% ipython --no-banner

In [1]: import numpy as np

In [2]: np.set_printoptions(suppress=True, linewidth=100)

In [3]: rnd = lambda a: np.round(a, 2) + 0

In [4]: A = np.loadtxt("x.csv", delimiter=",")

In [5]: print(rnd(A))
[[0.33 0.33 0.   0.33]
 [0.   0.67 0.   0.33]
 [0.   0.   1.   0.  ]
 [0.   0.25 0.25 0.5 ]]

In [6]: # rows sum to 1

In [7]: print(rnd(np.linalg.matrix_power(A, 100)))
[[0. 0. 1. 0.]
 [0. 0. 1. 0.]
 [0. 0. 1. 0.]
 [0. 0. 1. 0.]]

In [8]: print(A @ np.ones(4))
[1. 1. 1. 1.]

In [9]: p = np.eye(4)[1]

In [10]: for _ in range(5):
    ...:     p = p @ A
    ...:     print(p.round(2))
    ...: 
[0.   0.67 0.   0.33]
[0.   0.53 0.08 0.39]
[0.   0.45 0.18 0.37]
[0.   0.39 0.27 0.33]
[0.   0.35 0.36 0.3 ]

In [11]: feats = np.array([[-1, 5, -1, 5, -3, -5, 4],
    ...:     [-4, 1, -5, -1, -2, 4, -4],
    ...:     [0, -5, 5, 2, -4, 5, 5],
    ...:     [-3, 1, 0, -5, 0, 0, 2],
    ...:     [2, 3, -1, -3, -5, 3, -3]])

In [12]: print(feats)
[[-1  5 -1  5 -3 -5  4]
 [-4  1 -5 -1 -2  4 -4]
 [ 0 -5  5  2 -4  5  5]
 [-3  1  0 -5  0  0  2]
 [ 2  3 -1 -3 -5  3 -3]]

In [13]: print(rnd(np.linalg.norm(feats) ** 2 / np.linalg.norm(feats, 2) ** 2))
2.87

In [14]: print(np.linalg.norm(feats, axis=1).argmax())
2

In [15]: vec = np.array([3, 4, 1, 0, 4, -6, -4])

In [16]: h1 = np.maximum(feats @ vec, 0)

In [17]: print(rnd(np.tanh(feats @ vec)))
[ 1. -1. -1. -1. -1.]

In [18]: print(feats * (h1 > 1e-9)[:, None])
[[-1  5 -1  5 -3 -5  4]
 [ 0  0  0  0  0  0  0]
 [ 0  0  0  0  0  0  0]
 [ 0  0  0  0  0  0  0]
 [ 0  0  0  0  0  0  0]]

In [19]: Uu, sv, Vh = np.linalg.svd(feats, full_matrices=False)

In [20]: print(rnd(sv))
[11.9  11.15  8.41  6.06  5.71]

In [21]: print(rnd(np.sqrt((sv ** 2).sum())), rnd(np.linalg.norm(feats)))
20.15 20.15

In [22]: print(rnd(np.cumsum(sv ** 2) / np.sum(sv ** 2)))
[0.35 0.66 0.83 0.92 1.  ]

In [23]: print(rnd(sv / sv[0]))
[1.   0.94 0.71 0.51 0.48]

In [24]: cov = feats.T @ feats

In [25]: print(rnd(np.linalg.svd(feats, compute_uv=False) ** 2))
[141.54 124.43  70.7   36.77  32.57]

In [26]: print(cov)
[[ 30  -6  19   8   1  -5   0]
 [ -6  61 -38   0 -12 -37 -16]
 [ 19 -38  52  13  -2   7  44]
 [  8   0  13  64  -6 -28  33]
 [  1 -12  -2  -6  54 -28  -9]
 [ -5 -37   7 -28 -28  75 -20]
 [  0 -16  44  33  -9 -20  70]]

In [27]: print(rnd(np.linalg.eigvalsh(cov)[::-1]))
[141.54 124.43  70.7   36.77  32.57   0.     0.  ]

In [28]: Uu, sv, Vh = np.linalg.svd(cov)

In [29]: V = Vh[:(sv > 1e-8).sum()]

In [30]: rng = np.random.default_rng(25)

In [31]: vec = cov[6] + -2 * cov[2] + rng.integers(2) * np.eye(7)[0]

In [32]: print(vec)
[-37.  60. -60.   7.  -5. -34. -18.]

In [33]: print(np.linalg.matrix_rank(np.vstack([cov, vec])))
6

In [34]: data = np.array([[-4, -2, 1, 1, 3, -2, 2],
    ...:     [-2, 0, 1, 1, -1, 0, -2],
    ...:     [1, 1, -4, -1, 0, -1, -3],
    ...:     [1, 1, -1, 2, 0, -1, 1],
    ...:     [3, -1, 0, 0, 2, -3, 2],
    ...:     [-2, 0, -1, -1, -3, -4, -4],
    ...:     [2, -2, -3, 1, 2, -4, -2]])

In [35]: # equal to its transpose

In [36]: t3 = np.stack([data, 4 * data, data[::-1]])

In [37]: print(np.linalg.matrix_rank(t3.reshape(3, -1)))
2

In [38]: print(rnd(np.linalg.norm(t3, axis=(1, 2))))
[14.28 57.13 14.28]

In [39]: print(np.einsum("bij,cij->bc", t3, t3))
[[ 204  816   41]
 [ 816 3264  164]
 [  41  164  204]]

In [40]: r0 = np.array([2, 8])

In [41]: m1 = -2 * np.eye(2) + np.outer(r0, r0)

In [42]: print(m1)
[[ 2. 16.]
 [16. 62.]]

In [43]: Y = np.array([[-1, -2, 0], [-2, -2, -1]])

In [44]: Z = np.kron(Y, m1)

In [45]: print(np.linalg.matrix_rank(Z))
4

In [46]: print(rnd(np.linalg.norm(Z, 2)), rnd(np.linalg.norm(Y, 2) * np.linalg.norm(m1, 2)))
240.92 240.92

In [47]: Y = np.linalg.inv(m1)

In [48]: print(rnd(m1 @ Y))
[[1. 0.]
 [0. 1.]]

In [49]: print(rnd(np.linalg.det(m1) * np.linalg.det(Y)))
1.0

In [50]: print(rnd(np.linalg.inv(Y)))
[[ 2. 16.]
 [16. 62.]]

In [51]: print(rnd(Y))
[[-0.47  0.12]
 [ 0.12 -0.02]]

In [52]: print((np.abs(Y) > 1e-9).astype(int))
[[1 1]
 [1 1]]

In [53]: print(rnd(np.linalg.slogdet(m1)[0]))
-1.0
